% python3 -q
>>> import numpy as np
>>> from numpy import linalg as LA
>>> np.set_printoptions(suppress=True, linewidth=200)
>>> def rnd(a):
...     return np.round(a, 3) + 0
... 
>>> W2 = np.array([[0, 1, 1, 1, 1],
...     [3, 0, 2, 1, 2],
...     [2, 3, 0, 0, 3],
...     [0, 3, 3, 0, 0],
...     [2, 3, 2, 0, 3]])
>>> rng = np.random.default_rng(9452)
>>> M = (rng.random((44, 5)) < 0.25) @ W2
>>> M
array([[0, 0, 0, 0, 0],
       [0, 1, 1, 1, 1],
       [7, 9, 7, 1, 8],
       [4, 6, 2, 0, 6],
       [3, 3, 5, 1, 2],
       [0, 0, 0, 0, 0],
       [0, 3, 3, 0, 0],
       [2, 6, 5, 0, 3],
       [0, 0, 0, 0, 0],
       [0, 3, 3, 0, 0],
       [0, 4, 4, 1, 1],
       [2, 7, 4, 1, 4],
       [3, 1, 3, 2, 3],
       [2, 4, 3, 1, 4],
       [2, 3, 0, 0, 3],
       [2, 3, 2, 0, 3],
       [0, 3, 3, 0, 0],
       [3, 1, 3, 2, 3],
       [4, 6, 2, 0, 6],
       [5, 3, 2, 1, 5],
       [0, 3, 3, 0, 0],
       [2, 3, 0, 0, 3],
       [2, 3, 2, 0, 3],
       [2, 4, 3, 1, 4],
       [2, 3, 2, 0, 3],
       [0, 0, 0, 0, 0],
       [0, 3, 3, 0, 0],
       [2, 3, 2, 0, 3],
       [4, 7, 3, 1, 7],
       [0, 3, 3, 0, 0],
       [2, 3, 2, 0, 3],
       [5, 6, 7, 1, 5],
       [0, 1, 1, 1, 1],
       [0, 3, 3, 0, 0],
       [5, 3, 4, 1, 5],
       [0, 0, 0, 0, 0],
       [3, 0, 2, 1, 2],
       [0, 0, 0, 0, 0],
       [4, 9, 5, 0, 6],
       [3, 0, 2, 1, 2],
       [2, 3, 2, 0, 3],
       [0, 0, 0, 0, 0],
       [0, 3, 3, 0, 0],
       [0, 3, 3, 0, 0]])
>>> hat = M @ LA.solve(M.T @ M, M.T)
>>> rnd(LA.eigvalsh(hat))
array([0., 0., 0., 0., 0., 0., 0., 0., 0., 0., 0., 0., 0., 0., 0., 0., 0., 0., 0., 0., 0., 0., 0., 0., 0., 0., 0., 0., 0., 0., 0., 0., 0., 0., 0., 0., 0., 0., 0., 1., 1., 1., 1., 1.])
>>> rnd(hat @ M[:, 2])
array([0., 1., 7., 2., 5., 0., 3., 5., 0., 3., 4., 4., 3., 3., 0., 2., 3., 3., 2., 2., 3., 0., 2., 3., 2., 0., 3., 2., 3., 3., 2., 7., 1., 3., 4., 0., 2., 0., 5., 2., 2., 0., 3., 3.])
>>> print(rnd(LA.svd(M, compute_uv=False)))
[39.903 11.314  7.655  3.063  1.328]
>>> M.sum(axis=0)
array([ 77, 132, 107,  18, 102])
>>> LA.matrix_rank(M)
np.int64(5)
>>> np.unravel_index(np.abs(M).argmax(), M.shape)
(np.int64(2), np.int64(1))
>>> d = LA.norm(M[:, None] - M[None], axis=-1)
>>> LA.matrix_rank(d ** 2)
np.int64(7)
>>> d.shape
(44, 44)
>>> (d + 1e9 * np.eye(44)).round(6).argmin(axis=1)
array([ 5, 32, 38, 18, 12,  0,  9, 11,  0,  6,  6,  7, 17, 23, 21, 22,  6, 12,  3, 34,  6, 14, 15, 13, 15,  0,  6, 15,  3,  6, 15, 38,  1,  6, 19,  0, 39,  0, 28, 36, 15,  0,  6,  6])
>>> np.unravel_index(d.round(6).argmax(), d.shape)
(np.int64(0), np.int64(2))
>>> lab = M[:, 3] > np.median(M[:, 3])
>>> r0 = M[lab].mean(axis=0) - M[~lab].mean(axis=0)
>>> np.argsort(-np.abs(r0).round(6), kind="stable")
array([4, 0, 2, 3, 1])
>>> print(lab.astype(int))
[0 1 1 0 1 0 0 0 0 0 1 1 1 1 0 0 0 1 0 1 0 0 0 1 0 0 0 0 1 0 0 1 1 0 1 0 1 0 0 1 0 0 0 0]
>>> arr = 0.9 ** np.abs(np.subtract.outer(np.arange(11), np.arange(11)))
>>> rnd(arr)
array([[1.   , 0.9  , 0.81 , 0.729, 0.656, 0.59 , 0.531, 0.478, 0.43 , 0.387, 0.349],
       [0.9  , 1.   , 0.9  , 0.81 , 0.729, 0.656, 0.59 , 0.531, 0.478, 0.43 , 0.387],
       [0.81 , 0.9  , 1.   , 0.9  , 0.81 , 0.729, 0.656, 0.59 , 0.531, 0.478, 0.43 ],
       [0.729, 0.81 , 0.9  , 1.   , 0.9  , 0.81 , 0.729, 0.656, 0.59 , 0.531, 0.478],
       [0.656, 0.729, 0.81 , 0.9  , 1.   , 0.9  , 0.81 , 0.729, 0.656, 0.59 , 0.531],
       [0.59 , 0.656, 0.729, 0.81 , 0.9  , 1.   , 0.9  , 0.81 , 0.729, 0.656, 0.59 ],
       [0.531, 0.59 , 0.656, 0.729, 0.81 , 0.9  , 1.   , 0.9  , 0.81 , 0.729, 0.656],
       [0.478, 0.531, 0.59 , 0.656, 0.729, 0.81 , 0.9  , 1.   , 0.9  , 0.81 , 0.729],
       [0.43 , 0.478, 0.531, 0.59 , 0.656, 0.729, 0.81 , 0.9  , 1.   , 0.9  , 0.81 ],
       [0.387, 0.43 , 0.478, 0.531, 0.59 , 0.656, 0.729, 0.81 , 0.9  , 1.   , 0.9  ],
       [0.349, 0.387, 0.43 , 0.478, 0.531, 0.59 , 0.656, 0.729, 0.81 , 0.9  , 1.   ]])
>>> evals, V = LA.eigh(arr)
>>> x = np.array([1, 0, -1, 0, 2, -2, -1, -2, -1, -2, -2])
>>> rnd(x @ arr @ x)
np.float64(59.718)
>>> (np.sign(V[:, -1].round(6)) == np.sign(V[0, -1].round(6))).astype(int)
array([1, 1, 1, 1, 1, 1, 1, 1, 1, 1, 1])
>>> print(rnd(V * np.abs(evals) @ V.T))
[[1.    0.9   0.81  0.729 0.656 0.59  0.531 0.478 0.43  0.387 0.349]
 [0.9   1.    0.9   0.81  0.729 0.656 0.59  0.531 0.478 0.43  0.387]
 [0.81  0.9   1.    0.9   0.81  0.729 0.656 0.59  0.531 0.478 0.43 ]
 [0.729 0.81  0.9   1.    0.9   0.81  0.729 0.656 0.59  0.531 0.478]
 [0.656 0.729 0.81  0.9   1.    0.9   0.81  0.729 0.656 0.59  0.531]
 [0.59  0.656 0.729 0.81  0.9   1.    0.9   0.81  0.729 0.656 0.59 ]
 [0.531 0.59  0.656 0.729 0.81  0.9   1.    0.9   0.81  0.729 0.656]
 [0.478 0.531 0.59  0.656 0.729 0.81  0.9   1.    0.9   0.81  0.729]
 [0.43  0.478 0.531 0.59  0.656 0.729 0.81  0.9   1.    0.9   0.81 ]
 [0.387 0.43  0.478 0.531 0.59  0.656 0.729 0.81  0.9   1.    0.9  ]
 [0.349 0.387 0.43  0.478 0.531 0.59  0.656 0.729 0.81  0.9   1.   ]]
>>> rnd(x @ arr @ x / (x @ x)), rnd(evals[0]), rnd(evals[-1])
(np.float64(2.488), np.float64(0.054), np.float64(7.811))
>>> rnd(np.abs(arr).sum(axis=1).max()), rnd(np.abs(evals).max())
(np.float64(8.371), np.float64(7.811))
>>> rnd(V * np.maximum(evals, 0) @ V.T)
array([[1.   , 0.9  , 0.81 , 0.729, 0.656, 0.59 , 0.531, 0.478, 0.43 , 0.387, 0.349],
       [0.9  , 1.   , 0.9  , 0.81 , 0.729, 0.656, 0.59 , 0.531, 0.478, 0.43 , 0.387],
       [0.81 , 0.9  , 1.   , 0.9  , 0.81 , 0.729, 0.656, 0.59 , 0.531, 0.478, 0.43 ],
       [0.729, 0.81 , 0.9  , 1.   , 0.9  , 0.81 , 0.729, 0.656, 0.59 , 0.531, 0.478],
       [0.656, 0.729, 0.81 , 0.9  , 1.   , 0.9  , 0.81 , 0.729, 0.656, 0.59 , 0.531],
       [0.59 , 0.656, 0.729, 0.81 , 0.9  , 1.   , 0.9  , 0.81 , 0.729, 0.656, 0.59 ],
       [0.531, 0.59 , 0.656, 0.729, 0.81 , 0.9  , 1.   , 0.9  , 0.81 , 0.729, 0.656],
       [0.478, 0.531, 0.59 , 0.656, 0.729, 0.81 , 0.9  , 1.   , 0.9  , 0.81 , 0.729],
       [0.43 , 0.478, 0.531, 0.59 , 0.656, 0.729, 0.81 , 0.9  , 1.   , 0.9  , 0.81 ],
       [0.387, 0.43 , 0.478, 0.531, 0.59 , 0.656, 0.729, 0.81 , 0.9  , 1.   , 0.9  ],
       [0.349, 0.387, 0.43 , 0.478, 0.531, 0.59 , 0.656, 0.729, 0.81 , 0.9  , 1.   ]])
>>> Uu, sig, vt = LA.svd(arr, full_matrices=False)
>>> np.allclose(Uu * sig @ vt, arr)
True
>>> (sig > 1e-8).sum()
np.int64(11)
>>> np.abs(Uu[:, 0]).round(6).argmax()
np.int64(5)
>>> A = -1 * np.eye(12) + np.eye(12, k=1)
>>> A
array([[-1.,  1.,  0.,  0.,  0.,  0.,  0.,  0.,  0.,  0.,  0.,  0.],
       [ 0., -1.,  1.,  0.,  0.,  0.,  0.,  0.,  0.,  0.,  0.,  0.],
       [ 0.,  0., -1.,  1.,  0.,  0.,  0.,  0.,  0.,  0.,  0.,  0.],
       [ 0.,  0.,  0., -1.,  1.,  0.,  0.,  0.,  0.,  0.,  0.,  0.],
       [ 0.,  0.,  0.,  0., -1.,  1.,  0.,  0.,  0.,  0.,  0.,  0.],
       [ 0.,  0.,  0.,  0.,  0., -1.,  1.,  0.,  0.,  0.,  0.,  0.],
       [ 0.,  0.,  0.,  0.,  0.,  0., -1.,  1.,  0.,  0.,  0.,  0.],
       [ 0.,  0.,  0.,  0.,  0.,  0.,  0., -1.,  1.,  0.,  0.,  0.],
       [ 0.,  0.,  0.,  0.,  0.,  0.,  0.,  0., -1.,  1.,  0.,  0.],
       [ 0.,  0.,  0.,  0.,  0.,  0.,  0.,  0.,  0., -1.,  1.,  0.],
       [ 0.,  0.,  0.,  0.,  0.,  0.,  0.,  0.,  0.,  0., -1.,  1.],
       [ 0.,  0.,  0.,  0.,  0.,  0.,  0.,  0.,  0.,  0.,  0., -1.]])
>>> lab = rng.permutation(12)
>>> lab
array([ 6,  2,  4,  8,  7,  5,  9, 11,  3, 10,  0,  1])
>>> A2 = A[lab][:, lab]
>>> np.allclose(A2, A)
False
>>> K = np.array([[2, 0, 0, 0, 0, 0],
...     [2, 1, 0, 0, 0, 0],
...     [-1, 1, -2, 0, 0, 0],
...     [2, -2, 1, -1, 0, 0],
...     [0, 2, -1, -1, -1, 0],
...     [-1, -1, -2, -2, -1, 1]])
>>> K
array([[ 2,  0,  0,  0,  0,  0],
       [ 2,  1,  0,  0,  0,  0],
       [-1,  1, -2,  0,  0,  0],
       [ 2, -2,  1, -1,  0,  0],
       [ 0,  2, -1, -1, -1,  0],
       [-1, -1, -2, -2, -1,  1]])
>>> A2 = LA.inv(K)
>>> rnd(LA.slogdet(K)[0])
np.float64(-1.0)
>>> print(rnd(LA.det(K) * LA.det(A2)))
1.0
>>> A2 = K + rng.integers(-2, 3, (6, 4)) @ rng.integers(-2, 3, (4, 6))
>>> A2
array([[ 2,  8,  2, -2, -4, -2],
       [ 0, -5, -2,  2,  0, -2],
       [ 0,  6,  1, -1,  1,  5],
       [ 5,  2,  3, -4,  1,  2],
       [-4,  5, -2,  3, -4, -1],
       [-6, -2, -6,  4, -4, -3]])
>>> rnd(LA.svd(A2 - K, compute_uv=False))
array([15.602, 11.478,  5.139,  1.56 ,  0.   ,  0.   ])
